In [1]: import numpy as np

In [2]: np.set_printoptions(precision=2, suppress=True, linewidth=120, floatmode="fixed")

In [3]: def rd(a):
   ...:     return np.round(a, 2) + 0
   ...: 

In [4]: feats = np.load("layer4.npy")

In [5]: feats
Out[5]: 
array([[ -5.67,   5.78,  -9.95,  -0.88,   7.88,   0.10,   6.03,   5.86],
       [  1.05,   0.47,  -7.23,  -5.09,   5.86,  -6.59,  -8.93, -16.88],
       [  2.08,  -4.21,  -1.80,  10.45,  -0.13,   9.70,   9.87,  11.75],
       [ -4.78,  -4.15,  -1.65,  -4.95,  -2.77,  -7.11,  -8.03,   0.19],
       [  4.39,   6.85,  -4.75,  -5.36,   9.01,  -4.39,  -6.07, -22.86],
       [  6.79,   0.36,  -6.91,   1.39,   8.32,  -0.59,  -4.74, -19.24],
       [  3.87,   2.58,   1.83,  -4.05,   1.89,  -3.88,  -6.45, -14.81]])

In [6]: left, s, vt = np.linalg.svd(feats)

In [7]: rd(s)
Out[7]: array([48.05, 20.97, 16.83,  9.93,  0.62,  0.20,  0.07])

In [8]: A2 = left[:, :4] @ np.diag(s[:4]) @ vt[:4]

In [9]: rd(np.linalg.norm(feats - A2) / np.linalg.norm(feats))
Out[9]: np.float64(0.01)

In [10]: f = np.array([-3, -3, 3])

In [11]: rd(np.polyval(f, feats[0]))
Out[11]: array([ -76.44, -114.57, -264.16,    3.32, -206.92,    2.67, -124.17, -117.60])

In [12]: rd(np.cross(feats[0, :3], feats[2, :3]))
Out[12]: array([-52.29, -30.90,  11.85])

In [13]: A2 = np.array([[2, 1], [-2, 0], [-1, 3], [2, -2], [3, 1], [2, 3], [3, -3], [3, 3]])

In [14]: np.vstack([feats, A2.T]).shape
Out[14]: (9, 8)

In [15]: np.linalg.matrix_rank(feats @ A2)
Out[15]: np.int64(2)

In [16]: rd(np.einsum("ij->j", feats))
Out[16]: array([  7.73,   7.68, -30.46,  -8.49,  30.06, -12.76, -18.32, -55.99])

In [17]: np.linalg.matrix_rank(np.vstack([feats, A2.T]))
Out[17]: np.int64(8)

In [18]: gram = feats.T @ feats

In [19]: np.allclose(gram, gram.T)
Out[19]: True

In [20]: (feats @ feats.T).shape
Out[20]: (7, 7)

In [21]: rd(np.linalg.svd(feats, compute_uv=False) ** 2)
Out[21]: array([2308.40,  439.70,  283.42,   98.70,    0.39,    0.04,    0.00])

In [22]: rd(np.diag(gram))
Out[22]: array([ 140.78,  122.28,  230.90,  207.45,  258.10,  222.75,  378.92, 1569.47])

In [23]: W = np.array([[-2, 2, 1, -2, -2, -1],
    ...:     [1, -2, 2, 1, -1, 1],
    ...:     [0, 2, -1, 1, -2, 2],
    ...:     [2, -1, 2, 2, -1, 1],
    ...:     [-2, 2, 1, -2, 0, -2],
    ...:     [-2, 1, 1, -1, 2, -1],
    ...:     [-1, -1, 2, -2, -1, 2],
    ...:     [0, 0, 0, 0, 1, 0]])

In [24]: c = np.array([4, 4, 0, 1, 3, 0])

In [25]: act = np.maximum(feats @ W + c, 0)

In [26]: np.linalg.matrix_rank(act)
Out[26]: np.int64(6)

In [27]: (act > 0).astype(int)
Out[27]: 
array([[0, 0, 1, 0, 1, 0],
       [1, 1, 0, 0, 0, 0],
       [0, 1, 1, 0, 1, 1],
       [1, 0, 0, 1, 1, 0],
       [0, 1, 1, 0, 0, 0],
       [0, 1, 1, 0, 0, 0],
       [1, 1, 0, 1, 0, 0]])

In [28]: rd((act > 0).mean(axis=0))
Out[28]: array([0.43, 0.71, 0.57, 0.29, 0.43, 0.14])

In [29]: C = np.array([[2, 0], [0, 3], [3, 0], [1, 3], [3, 1], [0, 1]])

In [30]: W @ C
Out[30]: 
array([[-9, -3],
       [ 6, -3],
       [-8,  9],
       [ 9,  3],
       [-3, -2],
       [ 4,  1],
       [-1, -8],
       [ 3,  1]])
